$ python -q
>>> import numpy as np
>>> from numpy import linalg as LA
>>> np.set_printoptions(precision=3, suppress=True, linewidth=100)
>>> rng = np.random.default_rng(43)
>>> theta = rng.uniform(0, 2 * np.pi, 31)
>>> q, _ = LA.qr(np.array([[0.1, -0.4],
...     [-0.8, 1.7],
...     [1.2, 0.5],
...     [0.0, -1.2],
...     [-1.7, -1.0],
...     [-0.4, -1.4],
...     [-0.9, -0.4],
...     [-1.8, 1.3],
...     [-0.5, -0.1]]))
>>> arr = 10 * np.c_[np.cos(theta), np.sin(theta)] @ q.T
>>> print(arr)
[[-0.858  2.895  3.731 -3.176 -6.058 -4.508 -2.865 -0.171 -1.268]
 [ 0.034  1.046 -4.251  1.055  6.279  2.502  3.21   4.574  1.676]
 [-0.162  1.908 -4.102  0.488  5.93   1.869  3.087  5.32   1.665]
 [-1.256  5.938 -0.541 -3.291 -0.033 -3.202  0.337  6.434  0.523]
 [-0.388  0.576  4.278 -2.023 -6.553 -3.505 -3.251 -2.962 -1.6  ]
 [ 1.212 -4.896 -2.408  3.837  4.344  4.746  1.886 -2.943  0.657]
 [-1.283  5.405  1.768 -3.886 -3.45  -4.583 -1.407  3.985 -0.386]
 [ 1.302 -5.58  -1.47   3.871  3.024  4.469  1.183 -4.408  0.263]
 [ 0.902 -4.872  2.549  1.872 -3.156  1.075 -1.873 -7.022 -1.231]
 [ 0.698 -4.11   3.173  1.177 -4.21   0.152 -2.355 -6.77  -1.428]
 [-0.667  3.991 -3.25  -1.077  4.343 -0.023  2.415  6.715  1.452]
 [-1.057  5.403 -1.9   -2.441  2.099 -1.875  1.374  7.02   1.012]
 [ 1.317 -5.755 -1.084  3.823  2.466  4.291  0.893 -4.905  0.107]
 [ 1.317 -5.754 -1.087  3.824  2.469  4.292  0.895 -4.901  0.108]
 [ 0.889 -4.828  2.593  1.829 -3.228  1.016 -1.906 -7.014 -1.245]
 [-0.293  2.465 -3.951  0.1    5.621  1.419  2.965  5.756  1.637]
 [ 1.31  -5.954 -0.277  3.623  1.272  3.815  0.283 -5.774 -0.212]
 [-0.692  4.09  -3.187 -1.16   4.232 -0.13   2.366  6.761  1.432]
 [-1.259  5.942 -0.514 -3.304 -0.075 -3.225  0.317  6.416  0.513]
 [ 0.038 -1.364  4.208 -0.851 -6.168 -2.277 -3.174 -4.858 -1.676]
 [ 0.441 -3.082  3.724  0.354 -5.19  -0.878 -2.786 -6.191 -1.584]
 [-0.739  4.268 -3.063 -1.313  4.02  -0.329  2.27   6.838  1.395]
 [-0.436  0.8    4.257 -2.147 -6.552 -3.626 -3.237 -2.717 -1.58 ]
 [-0.754  4.326 -3.02  -1.365  3.946 -0.396  2.237  6.862  1.382]
 [-0.342  2.675 -3.881 -0.052  5.486  1.241  2.91   5.91   1.622]
 [-0.049  1.413 -4.2    0.818  6.149  2.241  3.167  4.902  1.676]
 [ 0.628 -1.73  -4.1    2.634  6.449  4.074  3.13   1.65   1.47 ]
 [-1.299  5.546  1.533 -3.876 -3.115 -4.495 -1.231  4.322 -0.289]
 [ 0.682 -2.001 -4.033  2.767  6.386  4.188  3.082  1.322  1.43 ]
 [ 1.25  -5.926  0.612  3.257 -0.075  3.143 -0.391 -6.481 -0.549]
 [ 1.317 -5.918 -0.516  3.696  1.63   3.97   0.464 -5.539 -0.118]]
>>> rank = LA.matrix_rank(arr)
>>> print(rank)
2
>>> null = LA.svd(arr)[2][rank:].T
>>> print(null.shape)
(9, 7)
>>> print([int(LA.matrix_rank(arr[:i])) for i in range(1, len(arr) + 1)])
[1, 2, 2, 2, 2, 2, 2, 2, 2, 2, 2, 2, 2, 2, 2, 2, 2, 2, 2, 2, 2, 2, 2, 2, 2, 2, 2, 2, 2, 2, 2]
>>> print(LA.matrix_rank(arr.T @ arr), LA.matrix_rank(arr @ arr.T))
2 2
>>> labels = arr[:, 2] > np.median(arr[:, 2])
>>> u = arr[labels].mean(axis=0) - arr[~labels].mean(axis=0)
>>> print(np.argsort(-np.abs(u).round(6), kind="stable"))
[4 7 2 6 5 8 3 1 0]
>>> print(np.round((((arr - arr.mean(axis=0)) @ u > 0) == labels).mean(), 3))
0.935
>>> print(u)
[-0.104 -0.964  5.1   -1.438 -7.575 -3.178 -3.855 -5.194 -1.995]
>>> mat = np.array([[1, -1, 1, -1, -1, 1, -1, 1],
...     [1, 1, -1, -1, -1, -1, 1, 1],
...     [1, -1, -1, 1, 1, -1, -1, 1],
...     [1, 1, 1, 1, -1, -1, -1, -1],
...     [1, -1, -1, 1, -1, 1, 1, -1],
...     [1, 1, -1, -1, 1, 1, -1, -1]])
>>> Z = arr[[15, 19]].astype(float)
>>> for _ in range(6):
...     labels = LA.norm(arr[:, None] - Z, axis=-1).argmin(axis=1)
...     Z = np.array([arr[labels == j].mean(axis=0) for j in range(2)])
... 
>>> print(labels)
[1 0 0 0 1 1 0 1 1 1 0 0 1 1 1 0 1 0 0 1 1 0 1 0 0 0 0 0 0 1 1]
>>> print(Z[1] - Z[0])
[  1.219  -6.752   4.029   2.4    -5.124   1.124  -2.972 -10.143  -1.895]
>>> u, g = mat[2], mat[5]
>>> print(u @ u)
8
>>> pr = (u @ g) / (u @ u) * u
>>> print((g - pr) @ u)
0.0
>>> print(pr)
[ 0. -0. -0.  0.  0. -0. -0.  0.]
>>> W0 = np.load("run5.npy")
>>> print(W0)
[[ 1.4   -0.3   -1.171 -1.3   -0.5   -0.4    1.9    2.7  ]
 [ 0.     0.7    1.205 -1.6   -0.2    0.4   -0.2    0.8  ]
 [ 0.1    1.3    2.384  1.    -0.7    0.8    1.7    0.8  ]
 [ 0.2    1.2    2.085  0.6   -0.2    0.7   -0.7    0.2  ]
 [-1.6    1.     2.11   2.1    1.8    0.7   -0.2   -0.2  ]
 [ 1.1    1.1   -0.3    0.2   -0.1   -0.1   -0.4    0.9  ]
 [-0.2    2.1   -2.68   1.    -0.6   -0.9    1.2    0.3  ]
 [-0.3    1.5    4.22  -0.4   -0.4    1.4    0.6    0.9  ]
 [-0.7   -1.1   -2.996 -1.6    0.1   -1.    -1.7   -0.1  ]
 [-0.5    1.3   -1.22   1.7   -0.1   -0.4   -0.4   -1.8  ]
 [ 0.7   -0.1    0.576 -0.6    1.1    0.2   -0.3   -1.5  ]
 [-0.4   -1.     0.278 -0.5   -0.8    0.1   -1.1   -0.7  ]
 [ 0.    -0.3    0.286 -0.2   -1.8    0.1    0.    -1.4  ]
 [ 0.8    2.1   -1.215  0.    -0.5   -0.4   -0.3   -1.7  ]
 [-0.3   -0.2    0.628 -0.6   -1.8    0.2    1.     0.5  ]
 [-0.7    1.3   -3.01   1.2    0.2   -1.     1.7    1.1  ]
 [ 0.1    0.7    2.112 -0.5    0.     0.7    0.9   -0.1  ]
 [ 0.6    0.1   -1.191 -0.4    1.1   -0.4   -1.     1.5  ]
 [-1.7   -1.4   -3.287  1.7    0.2   -1.1    1.4   -1.6  ]
 [-0.1    1.2    2.394 -1.     1.3    0.8   -0.2    2.4  ]
 [ 0.8   -0.2   -1.781  0.5    0.1   -0.6    1.3   -0.6  ]
 [ 0.2    0.6    2.7   -0.4   -1.     0.9   -0.8    1.2  ]
 [ 0.6   -1.4   -1.508  0.    -0.7   -0.5   -0.3    1.2  ]
 [ 0.1   -0.9    0.904  0.1   -0.4    0.3   -1.2   -0.8  ]
 [-0.4    0.2   -0.616  0.9   -0.7   -0.2    0.1   -0.4  ]
 [-0.2    2.2    2.063 -0.7   -1.1    0.7    0.3   -0.5  ]
 [ 0.1   -2.    -2.71   0.1    0.1   -0.9   -0.4    0.8  ]
 [ 0.2    3.6   -3.271 -0.1   -0.8   -1.1   -1.7    0.5  ]
 [ 0.8   -1.2   -0.006  1.     2.4    0.     0.4   -0.7  ]
 [ 0.4    3.    -4.201  1.3    2.    -1.4    0.6    0.5  ]
 [-0.4    0.3    5.704  0.4   -0.9    1.9    0.3   -0.2  ]]
>>> M2 = np.c_[W0[:, :3] @ np.array([[0, 2, 1], [-2, -2, -4], [3, 3, -5]]), np.array([0, -2, 6, -8, 7, 9, 3, -9, -4, 4, 6, 0, 4, -5, 2, -1, -4, 6, 0, 5, 7, -5, 1, 9, -6, -7, -9, -1, -5, 0, -4])]
>>> print(M2)
[[ -2.913  -0.113   8.455   0.   ]
 [  2.215   2.215  -8.825  -2.   ]
 [  4.552   4.752 -17.02    6.   ]
 [  3.855   4.255 -15.025  -8.   ]
 [  4.33    1.13  -16.15    7.   ]
 [ -3.1    -0.9    -1.8     9.   ]
 [-12.24  -12.64    4.8     3.   ]
 [  9.66    9.06  -27.4    -9.   ]
 [ -6.788  -8.188  18.68   -4.   ]
 [ -6.26   -7.26    0.4     4.   ]
 [  1.928   3.328  -1.78    6.   ]
 [  2.834   2.034   2.21    0.   ]
 [  1.458   1.458  -0.23    4.   ]
 [ -7.845  -6.245  -1.525  -5.   ]
 [  2.284   1.684  -2.64    2.   ]
 [-11.63  -13.03    9.15   -1.   ]
 [  4.936   5.136 -13.26   -4.   ]
 [ -3.773  -2.573   6.155   6.   ]
 [ -7.061 -10.461  20.335   0.   ]
 [  4.782   4.582 -16.87    5.   ]
 [ -4.943  -3.343  10.505   7.   ]
 [  6.9     7.3   -15.7    -5.   ]
 [ -1.724  -0.524  13.74    1.   ]
 [  4.512   4.712  -0.82    9.   ]
 [ -2.248  -3.048   1.88   -6.   ]
 [  1.789   1.389 -19.315  -7.   ]
 [ -4.13   -3.93   21.65   -9.   ]
 [-17.013 -16.613   2.155  -1.   ]
 [  2.382   3.982   5.63   -5.   ]
 [-18.603 -17.803   9.405   0.   ]
 [ 16.512  15.712 -30.12   -4.   ]]
>>> print(LA.matrix_rank(M2))
4
>>> print(np.round(LA.lstsq(W0, M2[:, 0])[0], 3) + 0)
[ 0. -2.  3.  0.  0.  0.  0.  0.]
>>> print(np.argsort(-LA.norm(W0, axis=0).round(6), kind="stable")[:3])
[2 1 7]
>>> print(LA.cond(W0) > 100)
True
>>> print(np.round(np.abs(LA.svd(W0)[2][-1]), 3) + 0)
[0.001 0.    0.317 0.001 0.    0.949 0.001 0.002]
>>> print(round(np.log10(LA.cond(W0))))
3
>>> hat = W0 @ LA.solve(W0.T @ W0, W0.T)
>>> print(np.round(LA.eigvalsh(hat), 3) + 0)
[0. 0. 0. 0. 0. 0. 0. 0. 0. 0. 0. 0. 0. 0. 0. 0. 0. 0. 0. 0. 0. 0. 0. 1. 1. 1. 1. 1. 1. 1. 1.]
>>> print(hat @ W0[:, 7])
[ 2.7  0.8  0.8  0.2 -0.2  0.9  0.3  0.9 -0.1 -1.8 -1.5 -0.7 -1.4 -1.7  0.5  1.1 -0.1  1.5 -1.6
  2.4 -0.6  1.2  1.2 -0.8 -0.4 -0.5  0.8  0.5 -0.7  0.5 -0.2]
>>> print(round(float(np.trace(hat)), 3))
8.0
>>> print(np.allclose(hat @ hat, hat))
True
>>> A = np.loadtxt("data.csv", delimiter=",")
>>> print(A)
[[-1.781  1.229 -1.542  0.024  0.896]
 [-1.7    1.3   -1.5    0.1    0.9  ]
 [-0.1    0.8   -0.6   -1.3    1.1  ]
 [-0.4    1.4    0.9    0.1    1.3  ]]
>>> U, sig, Vt = LA.svd(A)
>>> print(sig)
[4.231 2.011 1.45  0.071]
>>> print(np.argmax(sig[:-1] / (sig[1:] + 1e-6)) + 1)
3
>>> M2 = U[:, :3] @ np.diag(sig[:3]) @ Vt[:3]
>>> print(LA.matrix_rank(M2))
3
>>> print(round(float(LA.norm(A - M2) / LA.norm(A)), 3))
0.015
>>> print(round(LA.norm(A - M2, 2), 3), round(float(sig[3]), 3))
0.071 0.071
>>> print(round(float(np.abs(A - M2).max()), 3))
0.034
>>> print([round(float(x), 3) for x in LA.svd(A, compute_uv=False)[:3]])
[4.231, 2.011, 1.45]
>>> print(LA.matrix_rank(A, rtol=0.1))
3
>>> print(np.argsort(-LA.norm(A, axis=0).round(6), kind="stable")[:3])
[0 1 2]
>>> print(LA.cond(A) > 100)
False
>>> print(round(float(LA.norm(A, 2) / LA.norm(A)), 3))
0.863
>>> M2 = np.array([[0, 5], [1, 2], [4, 2], [0, 5], [3, 0]])
>>> print(np.einsum("ik,kj->ij", A, M2))
[[-2.251 -9.411]
 [-2.    -8.4  ]
 [ 1.7   -6.6  ]
 [ 8.9    3.1  ]]
>>> print(np.einsum("ij->j", A))
[-3.981  4.729 -2.742 -1.076  4.196]
>>> print(LA.matrix_rank(A @ M2))
2
>>> print(A @ M2)
[[-2.251 -9.411]
 [-2.    -8.4  ]
 [ 1.7   -6.6  ]
 [ 8.9    3.1  ]]
>>> print(M2.T @ A.T)
[[-2.251 -2.     1.7    8.9  ]
 [-9.411 -8.4   -6.6    3.1  ]]
>>> J = np.load("mat.npy")
>>> print(J)
[[0 3 1 0]
 [0 0 0 0]
 [0 0 3 1]
 [0 0 0 3]]
>>> labels = rng.permutation(4)
>>> print(labels)
[1 3 2 0]
>>> M2 = J[labels][:, labels]
>>> print(np.allclose(M2, J))
False
>>> print(np.diag(M2))
[0 3 3 0]
>>> print(round(float(LA.det(M2)), 3), np.round(LA.det(J[labels]), 3))
0.0 0.0
>>> print(np.trace(M2))
6
>>> print(np.sort(np.abs(LA.eigvals(M2))))
[0. 0. 3. 3.]
>>> print(M2)
[[0 0 0 0]
 [0 3 0 0]
 [0 1 3 0]
 [3 0 1 0]]
>>> theta = np.radians(72)
>>> r_ = np.eye(4)
>>> r_[3, 3] = r_[1, 1] = np.cos(theta)
>>> r_[3, 1], r_[1, 3] = -np.sin(theta), np.sin(theta)
>>> print(r_)
[[ 1.     0.     0.     0.   ]
 [ 0.     0.309  0.     0.951]
 [ 0.     0.     1.     0.   ]
 [ 0.    -0.951  0.     0.309]]
>>> M2 = J @ r_.T
>>> print(np.allclose(LA.norm(J, axis=1), LA.norm(M2, axis=1)))
True
>>> Z = np.array([[0, 2, 1], [0, 0, 2], [0, 2, 0]])
>>> data = np.repeat(Z, 29 // 3, axis=0)
>>> data = data + 0.05 * rng.normal(size=data.shape)
>>> print(data)
[[ 0.096  1.939  0.916]
 [-0.091  2.001  1.017]
 [ 0.022  1.983  0.959]
 [ 0.042  1.955  0.94 ]
 [ 0.07   2.009  1.024]
 [ 0.031  1.971  0.973]
 [ 0.032  1.969  1.017]
 [-0.004  1.94   1.048]
 [-0.064  2.012  1.003]
 [ 0.063 -0.056  1.973]
 [-0.005  0.009  2.043]
 [ 0.016  0.001  2.051]
 [ 0.105 -0.068  2.   ]
 [ 0.038  0.004  2.072]
 [-0.017 -0.051  2.044]
 [-0.139 -0.024  2.118]
 [ 0.001  0.018  1.952]
 [-0.001 -0.007  2.093]
 [-0.051  1.862  0.02 ]
 [ 0.078  1.966 -0.091]
 [-0.054  2.022 -0.028]
 [ 0.002  1.882 -0.026]
 [ 0.039  1.987 -0.051]
 [ 0.053  2.049 -0.023]
 [-0.037  2.064 -0.027]
 [-0.008  2.09   0.009]
 [-0.025  1.901  0.002]]
>>> Xs = (data - data.mean(axis=0)) / data.std(axis=0)
>>> print(Xs.std(axis=0))
[1. 1. 1.]
>>> print(np.argwhere(np.abs(Xs) > 2))
[[15  0]]
>>> c = LA.lstsq(np.delete(Xs, 2, axis=1), Xs[:, 2])[0]
>>> print(np.abs(c).argmax())
1
>>> d = LA.norm(data[:, None] - data[None], axis=-1)
>>> print(LA.matrix_rank(d ** 2))
5
>>> print(d.shape)
(27, 27)
>>> print(d[:5, :5])
[[0.    0.221 0.096 0.061 0.131]
 [0.221 0.    0.128 0.16  0.161]
 [0.096 0.128 0.    0.04  0.084]
 [0.061 0.16  0.04  0.    0.104]
 [0.131 0.161 0.084 0.104 0.   ]]
>>> print(d[3].round(6).argsort(kind="stable")[:4])
[3 5 2 0]
>>> print(np.unravel_index(d.round(6).argmax(), d.shape))
(np.int64(15), np.int64(24))
>>> print(np.allclose(arr[:-1].T @ LA.lstsq(arr[:-1].T, arr[-1])[0], arr[-1]))
True
>>> print(np.abs(np.diag(LA.qr(arr)[1])) > 1e-9)
[ True  True False False False False False False False]
>>> print(LA.lstsq(arr[:-1].T, arr[-1])[2])
2
>>> E = np.load("dump.npy")
>>> print(E)
[[-1.7 -1.7  0.9]
 [-0.1 -2.9 -1.1]
 [ 0.3 -0.2  1.1]
 [-1.1 -0.8 -0.6]
 [-0.1 -0.5 -1.5]
 [ 0.5  0.7 -0.8]]
>>> u, g = E[5], E[0]
>>> print(round(u @ u, 3))
1.38
>>> pr = (u @ g) / (u @ u) * u
>>> print(np.round((g - pr) @ u, 3))
-0.0
>>> print(round(LA.norm(u + g) ** 2 + LA.norm(u - g) ** 2, 3))
15.94
>>> hat = E @ LA.solve(E.T @ E, E.T)
>>> print(hat @ E[:, 0])
[-1.7 -0.1  0.3 -1.1 -0.1  0.5]
>>> print(np.trace(hat))
3.0
>>> print(np.round((np.eye(6) - hat) @ E, 3) + 0)
[[0. 0. 0.]
 [0. 0. 0.]
 [0. 0. 0.]
 [0. 0. 0.]
 [0. 0. 0.]
 [0. 0. 0.]]
>>> print(LA.matrix_rank(np.eye(6) - hat))
3
>>> x = np.array([2, 3, 2])
>>> target = E @ x
>>> print(target)
[ -6.7 -11.1   2.2  -5.8  -4.7   1.5]
>>> print(np.round(LA.pinv(E) @ E, 3) + 0)
[[1. 0. 0.]
 [0. 1. 0.]
 [0. 0. 1.]]
>>> target = target + 0.1 * rng.normal(size=6)
>>> print(target)
[ -6.709 -11.162   2.293  -5.929  -4.858   1.421]
>>> c, *_ = LA.lstsq(E, target)
>>> print(np.round(E.T @ (target - E @ c), 3) + 0)
[0. 0. 0.]
>>> print(c)
[2.067 2.985 2.095]
>>> print([round(float(LA.norm(LA.solve(E.T @ E + lam * np.eye(3), E.T @ target))), 2) for lam in (0, 1, 10, 100)])
[4.19, 3.83, 2.37, 0.51]
